% ipython --no-banner

In [1]: import numpy as np

In [2]: import numpy.linalg as la

In [3]: np.set_printoptions(precision=2, suppress=True, linewidth=120)

In [4]: basis = 10 * np.array([[-0.4, 0.0, 0.0, -0.8, -2.4, -1.0, 0.6, -1.2, 0.8],
   ...:     [-2.5, 0.5, -0.7, 1.0, 1.2, -0.4, -0.6, 0.7, 0.8],
   ...:     [1.5, 1.1, 0.0, 0.0, -0.2, -1.0, -0.9, -0.8, -0.7]])

In [5]: rng = np.random.default_rng(4850)

In [6]: idx = rng.integers(0, 3, 42)

In [7]: m1 = basis[idx] + rng.normal(size=(42, 9))

In [8]: print(m1)
[[ 14.6   10.92   0.62  -0.94  -2.15  -8.53  -7.6   -6.56  -6.77]
 [ -4.11   1.35   0.3   -7.78 -23.12  -9.83   7.   -10.77   8.86]
 [-27.29   5.28  -7.9   11.54  12.19  -3.26  -4.55   5.45   6.53]
 [-26.07   5.34  -6.68   8.54  12.53  -3.56  -6.32   7.38   6.96]
 [ 14.83  10.25  -0.99   0.03  -1.45  -9.69  -9.37  -8.84  -6.42]
 [-24.51   6.05  -6.84   9.11  12.02  -3.93  -5.86   7.11   8.71]
 [-24.64   4.69  -8.37  11.08  10.85  -5.62  -5.     7.83  10.55]
 [-25.41   5.67  -5.96  10.78  13.27  -4.79  -6.44   7.34   6.95]
 [ 15.72  11.9    0.47   0.05  -2.33  -8.14 -10.    -8.33  -7.39]
 [-25.33   5.36  -7.37  10.94  12.08  -3.59  -7.29   8.69   9.64]
 [ 16.02  11.33  -1.82   0.92  -3.52 -10.95  -7.8   -6.41  -4.39]
 [ 15.32   8.97  -1.59  -1.6   -1.49 -10.67 -10.23  -7.74  -6.54]
 [ 15.59  12.19   0.28  -0.84  -2.72 -12.53  -8.2   -6.82  -5.34]
 [ 16.21  10.75  -0.97  -1.23  -4.    -8.94  -9.05  -6.74  -5.2 ]
 [ 16.06  10.12  -0.22  -2.02  -3.1  -11.08  -8.39  -9.48  -6.69]
 [ -6.25  -0.15  -0.63  -7.93 -23.25 -10.56   6.   -12.31   8.06]
 [ 16.33  10.39   0.03  -0.29  -3.16  -9.28  -9.57 -10.04  -6.31]
 [-26.09   6.    -7.79   9.98  13.01  -3.58  -5.45   6.95   7.7 ]
 [ -2.77   0.48  -1.22  -7.37 -24.53 -10.33   7.31 -11.95   6.08]
 [-24.67   5.48  -6.97  10.12  14.16  -3.03  -5.62   7.24   8.65]
 [ 15.67  11.83   0.14   0.24  -2.13  -9.21  -8.7   -6.68  -6.54]
 [ -4.35  -0.55   0.7   -8.67 -25.08 -12.09   5.87  -9.8    9.66]
 [-25.42   5.32  -6.87   8.66  13.56  -3.22  -5.31   5.35   7.26]
 [ 15.67  11.18   0.55  -2.11  -4.11  -9.55  -9.95  -7.09  -6.42]
 [ -3.57  -1.58   0.9   -6.97 -26.49  -9.95   6.17 -12.55   6.84]
 [ -4.17  -0.98  -0.96  -8.56 -23.64 -10.06   6.11 -11.7    8.3 ]
 [-24.22   4.73  -5.93  10.47  11.71  -4.12  -8.     8.04   8.55]
 [ -3.95  -0.76  -1.66  -7.11 -22.51 -10.72   7.38 -12.41   6.27]
 [ 14.65  11.44   0.55   0.25  -0.79 -11.08  -9.17  -8.89  -6.07]
 [ 15.78  10.77  -0.79   2.21  -1.25  -9.53 -10.71  -7.34  -7.1 ]
 [-24.74   3.84  -8.82  10.81  13.08  -3.34  -3.18   7.12   8.19]
 [-24.26   4.61  -7.56  10.33  11.62  -4.33  -4.6    7.     8.29]
 [-25.65   4.46  -6.5    9.72  14.27  -4.28  -7.64   4.85   9.27]
 [ 15.73  10.01   1.28  -0.38  -3.49 -10.29  -9.06  -8.97  -7.77]
 [-21.7    5.41  -8.03  10.85  13.09  -3.62  -5.97   6.64   7.23]
 [ -3.73   0.76   0.01  -6.35 -23.49  -9.99   6.19 -12.04   6.79]
 [ -4.24  -0.14  -0.99  -7.97 -23.51  -9.99   7.75 -12.28   8.07]
 [ 15.6   10.7    0.45   0.85  -0.55  -8.61  -7.48  -8.04  -6.55]
 [-24.62   4.06  -7.68   8.8   12.4   -4.1   -6.41   7.3    8.17]
 [ -4.8   -1.29  -0.24  -9.18 -23.06  -9.79   7.31 -10.66   8.13]
 [ -3.26   0.08   0.68  -8.   -24.42  -9.8    5.36 -13.03   8.23]
 [ -4.94   1.59  -1.04  -4.88 -23.05 -10.17   5.22 -11.21   9.8 ]]

In [9]: other = np.c_[m1[:, :5] @ np.array([[0, 1, 2, 2, 2],
   ...:     [2, 2, 2, 2, 0],
   ...:     [1, 2, 0, 0, 2],
   ...:     [2, 1, 2, 1, 1],
   ...:     [2, 0, 0, 2, 2]]), np.array([5, 3, 1, 3, 9, 1, 1, 1, 5, 1, 6, 1, 0, 1, 1, 6, 1, 4, 3, 4, 5, 4, 9, 1, 2, 6, 8, 6, 0, 8, 2, 0, 8, 6, 5, 9, 7, 6, 3, 5, 9, 6])]

In [10]: other
Out[10]: 
array([[ 16.3 ,  36.76,  49.18,  45.82,  25.21,   5.  ],
       [-58.79,  -8.58, -21.07, -59.53, -61.64,   3.  ],
       [ 50.12, -20.99, -20.95,  -8.1 , -34.46,   1.  ],
       [ 46.14, -20.21, -24.37,  -7.84, -31.9 ,   3.  ],
       [ 16.68,  33.4 ,  50.23,  47.31,  24.83,   9.  ],
       [ 47.5 , -16.99, -18.71,  -3.79, -29.56,   1.  ],
       [ 44.89, -20.92, -17.73,  -7.11, -33.24,   1.  ],
       [ 53.49, -15.21, -17.91,  -2.14, -25.4 ,   1.  ],
       [ 19.71,  40.51,  55.34,  50.63,  27.76,   5.  ],
       [ 49.42, -18.39, -18.05,  -4.82, -30.28,   1.  ],
       [ 15.64,  35.97,  56.55,  48.58,  22.29,   6.  ],
       [ 10.18,  28.48,  45.38,  44.  ,  22.9 ,   1.  ],
       [ 17.54,  39.7 ,  53.9 ,  49.29,  25.46,   0.  ],
       [ 10.09,  34.54,  51.47,  44.7 ,  21.25,   1.  ],
       [  9.79,  33.84,  48.33,  44.15,  23.48,   1.  ],
       [-63.31, -15.75, -28.67, -67.24, -68.19,   6.  ],
       [ 13.92,  36.89,  52.87,  46.83,  26.11,   1.  ],
       [ 50.2 , -19.69, -20.21,  -4.17, -31.76,   4.  ],
       [-64.06, -11.63, -19.32, -61.  , -64.41,   3.  ],
       [ 52.58, -17.51, -18.13,   0.08, -24.82,   4.  ],
       [ 20.03,  39.86,  55.49,  50.99,  27.62,   5.  ],
       [-67.91, -12.73, -27.14, -68.64, -66.15,   4.  ],
       [ 48.21, -19.87, -22.89,  -4.43, -28.81,   9.  ],
       [ 10.46,  37.01,  49.45,  43.35,  22.11,   1.  ],
       [-69.19, -11.91, -24.24, -70.26, -65.32,   2.  ],
       [-67.32, -16.61, -27.43, -66.14, -66.09,   6.  ],
       [ 47.9 , -16.15, -18.04,  -5.08, -26.4 ,   8.  ],
       [-62.42, -15.89, -23.62, -61.53, -63.35,   6.  ],
       [ 22.34,  38.87,  52.68,  50.85,  29.05,   0.  ],
       [ 22.68,  37.96,  57.52,  52.81,  29.7 ,   8.  ],
       [ 46.64, -23.89, -20.19,  -4.85, -30.15,   2.  ],
       [ 45.57, -19.82, -18.64,  -5.72, -30.05,   0.  ],
       [ 50.41, -19.99, -22.93,  -4.1 , -26.02,   8.  ],
       [ 13.54,  37.92,  50.71,  44.11,  26.66,   6.  ],
       [ 50.67, -16.09, -10.89,   4.45, -22.43,   5.  ],
       [-58.14,  -8.54, -18.64, -59.27, -60.78,   9.  ],
       [-64.23, -14.47, -24.71, -63.77, -65.45,   7.  ],
       [ 22.45,  38.75,  54.3 ,  52.35,  31.85,   6.  ],
       [ 42.83, -23.07, -23.53,  -7.53, -31.02,   3.  ],
       [-67.28, -17.02, -30.53, -67.47, -65.36,   5.  ],
       [-64.  ,  -9.73, -22.35, -63.2 , -62.  ,   9.  ],
       [-53.73,  -8.72, -16.47, -57.68, -62.93,   6.  ]])

In [11]: la.matrix_rank(np.c_[m1, other])
Out[11]: np.int64(10)

In [12]: print(np.round(la.norm(other - m1 @ la.lstsq(m1, other)[0], axis=0), 2) + 0)
[ 0.    0.    0.    0.    0.   16.12]

In [13]: la.matrix_rank(other)
Out[13]: np.int64(6)
